In [1]: import numpy as np

In [2]: np.set_printoptions(suppress=True, linewidth=140)

In [3]: def rnd(a):
   ...:     return np.round(a, 2) + 0
   ...: 

In [4]: W0 = np.load("mat.npy")

In [5]: W0
Out[5]: 
array([[4., 0., 0., 0.],
       [0., 8., 4., 0.],
       [0., 4., 8., 0.],
       [0., 0., 0., 4.]])

In [6]: evals, V = np.linalg.eig(W0)

In [7]: rnd(np.sort(np.linalg.eigvals(W0 @ W0)))
Out[7]: array([ 16.,  16.,  16., 144.])

In [8]: W0 @ V[:, 0] - evals[0] * V[:, 0]
Out[8]: array([0., 0., 0., 0.])

In [9]: rnd(np.sort(np.linalg.eigvals(np.linalg.inv(W0))))
Out[9]: array([0.08, 0.25, 0.25, 0.25])

In [10]: evals
Out[10]: array([12.,  4.,  4.,  4.])

In [11]: evals, V = np.linalg.eigh(W0)

In [12]: rnd(V.T @ W0 @ V)
Out[12]: 
array([[ 4.,  0.,  0.,  0.],
       [ 0.,  4.,  0.,  0.],
       [ 0.,  0.,  4.,  0.],
       [ 0.,  0.,  0., 12.]])

In [13]: print((evals > 1e-8).sum(), (evals < -1e-8).sum())
4 0

In [14]: evals.sum(), np.trace(W0)
Out[14]: (np.float64(24.0), np.float64(24.0))

In [15]: print(np.abs(V[:, -1]).round(6).argmax())
1

In [16]: rnd(V.T @ V)
Out[16]: 
array([[1., 0., 0., 0.],
       [0., 1., 0., 0.],
       [0., 0., 1., 0.],
       [0., 0., 0., 1.]])

In [17]: np.unique(evals.round(6) + 0, return_counts=True)[1]
Out[17]: array([3, 1])

In [18]: rnd(V @ np.diag(evals) @ V.T)
Out[18]: 
array([[4., 0., 0., 0.],
       [0., 8., 4., 0.],
       [0., 4., 8., 0.],
       [0., 0., 0., 4.]])

In [19]: np.flatnonzero(np.linalg.matrix_power((W0 != 0) + (W0.T != 0) + np.eye(4), 4)[2])
Out[19]: array([1, 2])

In [20]: evals, V = np.linalg.eigh(W0)

In [21]: x = np.array([0, 0, 2, 3])

In [22]: rnd(x @ W0 @ x / (x @ x)), evals[0], evals[-1]
Out[22]: (np.float64(5.23), np.float64(4.0), np.float64(12.0))

In [23]: np.abs(W0).sum(axis=1).max(), np.abs(evals).max()
Out[23]: (np.float64(12.0), np.float64(12.0))

In [24]: x @ W0 @ x
Out[24]: np.float64(68.0)

In [25]: (np.sign(V[:, -1].round(6)) == np.sign(V[0, -1].round(6))).astype(int)
Out[25]: array([1, 0, 0, 1])

In [26]: rnd(np.linalg.eigvalsh(W0[1:, 1:]))
Out[26]: array([ 4.,  4., 12.])

In [27]: print(rnd(V * np.abs(evals) @ V.T))
[[4. 0. 0. 0.]
 [0. 8. 4. 0.]
 [0. 4. 8. 0.]
 [0. 0. 0. 4.]]

In [28]: rnd(V * np.sqrt(evals) @ V.T)
Out[28]: 
array([[2.  , 0.  , 0.  , 0.  ],
       [0.  , 2.73, 0.73, 0.  ],
       [0.  , 0.73, 2.73, 0.  ],
       [0.  , 0.  , 0.  , 2.  ]])

In [29]: feats = np.loadtxt("dump.csv", delimiter=",")

In [30]: feats
Out[30]: 
array([[4., 1., 0., 0., 0.],
       [0., 4., 1., 0., 0.],
       [0., 0., 4., 1., 0.],
       [0., 0., 0., 4., 1.],
       [0., 0., 0., 0., 4.]])

In [31]: (feats + feats.T) / 2
Out[31]: 
array([[4. , 0.5, 0. , 0. , 0. ],
       [0.5, 4. , 0.5, 0. , 0. ],
       [0. , 0.5, 4. , 0.5, 0. ],
       [0. , 0. , 0.5, 4. , 0.5],
       [0. , 0. , 0. , 0.5, 4. ]])

In [32]: np.trace(feats)
Out[32]: np.float64(20.0)

In [33]: np.allclose(feats, feats.T)
Out[33]: False

In [34]: rnd(np.linalg.det(feats))
Out[34]: np.float64(1024.0)

In [35]: print(rnd(np.abs(np.linalg.eigvals(feats)).max()))
4.0

In [36]: rnd(np.linalg.matrix_power(feats, 4))
Out[36]: 
array([[256., 256.,  96.,  16.,   1.],
       [  0., 256., 256.,  96.,  16.],
       [  0.,   0., 256., 256.,  96.],
       [  0.,   0.,   0., 256., 256.],
       [  0.,   0.,   0.,   0., 256.]])

In [37]: [int(np.linalg.matrix_rank(np.linalg.matrix_power(feats, p))) for p in range(1, 6)]
Out[37]: [5, 5, 5, 5, 5]

In [38]: mat = np.loadtxt("test9.csv", delimiter=",")

In [39]: print(rnd(mat))
[[ 0.36 -0.3  -0.23 -0.3 ]
 [-0.3   0.24  0.19  0.24]
 [-0.23  0.19  0.15  0.19]
 [-0.3   0.24  0.19  0.24]]

In [40]: left, s, Vh = np.linalg.svd(mat)

In [41]: V = Vh[:(s > 1e-8).sum()]

In [42]: rng = np.random.default_rng(844)

In [43]: x = mat[2] + 4 * mat[1] + rng.integers(2) * np.eye(4)[3]

In [44]: rnd(x)
Out[44]: array([-1.42,  1.17,  0.91,  1.17])

In [45]: np.linalg.matrix_rank(np.vstack([mat, x]))
Out[45]: np.int64(1)

In [46]: rnd(np.diag(V.T @ V))
Out[46]: array([0.36, 0.24, 0.15, 0.24])
